$ python3 -q
>>> import numpy as np
>>> import numpy.linalg as la
>>> np.set_printoptions(suppress=True, linewidth=100)
>>> E = np.loadtxt("x.csv", delimiter=",")
>>> E
array([[2., 0., 4., 0., 0., 0., 1., 6., 0.],
       [0., 0., 0., 3., 0., 0., 0., 0., 0.],
       [2., 0., 3., 0., 0., 0., 0., 5., 0.],
       [0., 4., 0., 5., 8., 0., 0., 0., 0.],
       [0., 9., 0., 5., 3., 0., 0., 0., 0.],
       [0., 0., 0., 0., 0., 2., 0., 0., 8.],
       [6., 0., 4., 0., 0., 0., 6., 3., 0.],
       [7., 0., 0., 0., 0., 0., 2., 3., 0.],
       [0., 0., 0., 0., 0., 0., 0., 0., 1.]])
>>> f = np.array([3, -1])
>>> np.convolve(E[6], f)
array([18., -6., 12., -4.,  0.,  0., 18.,  3., -3.,  0.])
>>> np.array([np.convolve(row, f, "same") for row in E])
array([[ 6., -2., 12., -4.,  0.,  0.,  3., 17., -6.],
       [ 0.,  0.,  0.,  9., -3.,  0.,  0.,  0.,  0.],
       [ 6., -2.,  9., -3.,  0.,  0.,  0., 15., -5.],
       [ 0., 12., -4., 15., 19., -8.,  0.,  0.,  0.],
       [ 0., 27., -9., 15.,  4., -3.,  0.,  0.,  0.],
       [ 0.,  0.,  0.,  0.,  0.,  6., -2.,  0., 24.],
       [18., -6., 12., -4.,  0.,  0., 18.,  3., -3.],
       [21., -7.,  0.,  0.,  0.,  0.,  6.,  7., -3.],
       [ 0.,  0.,  0.,  0.,  0.,  0.,  0.,  0.,  3.]])
>>> F = np.load("dump.npy")
>>> F.round(1) + 0
array([[ 0.8,  0.3,  0.2,  0.1,  0. ,  0.2,  0. ],
       [ 0.3,  0.4,  0.1,  0. , -0.1, -0.3, -0.1],
       [ 0.2,  0.1,  0.1, -0.1,  0. , -0.1,  0.2],
       [ 0.1,  0. , -0.1,  0.8,  0.4,  0. , -0.1],
       [ 0. , -0.1,  0. ,  0.4,  0.2,  0. ,  0.1],
       [ 0.2, -0.3, -0.1,  0. ,  0. ,  0.8,  0. ],
       [ 0. , -0.1,  0.2, -0.1,  0.1,  0. ,  0.9]])
>>> rng = np.random.default_rng(2434)
>>> idx = rng.permutation(7)
>>> idx
array([5, 1, 6, 0, 2, 4, 3])
>>> B = F[idx][:, idx]
>>> np.round(np.diag(B), 1)
array([0.8, 0.4, 0.9, 0.8, 0.1, 0.2, 0.8])
>>> np.allclose(B, F)
False
>>> round(np.trace(B), 1)
np.float64(4.0)
>>> B.round(1) + 0
array([[ 0.8, -0.3,  0. ,  0.2, -0.1,  0. ,  0. ],
       [-0.3,  0.4, -0.1,  0.3,  0.1, -0.1,  0. ],
       [ 0. , -0.1,  0.9,  0. ,  0.2,  0.1, -0.1],
       [ 0.2,  0.3,  0. ,  0.8,  0.2,  0. ,  0.1],
       [-0.1,  0.1,  0.2,  0.2,  0.1,  0. , -0.1],
       [ 0. , -0.1,  0.1,  0. ,  0. ,  0.2,  0.4],
       [ 0. ,  0. , -0.1,  0.1, -0.1,  0.4,  0.8]])
>>> np.round(la.det(B), 1), np.round(la.det(F[idx]), 1)
(np.float64(0.0), np.float64(-0.0))
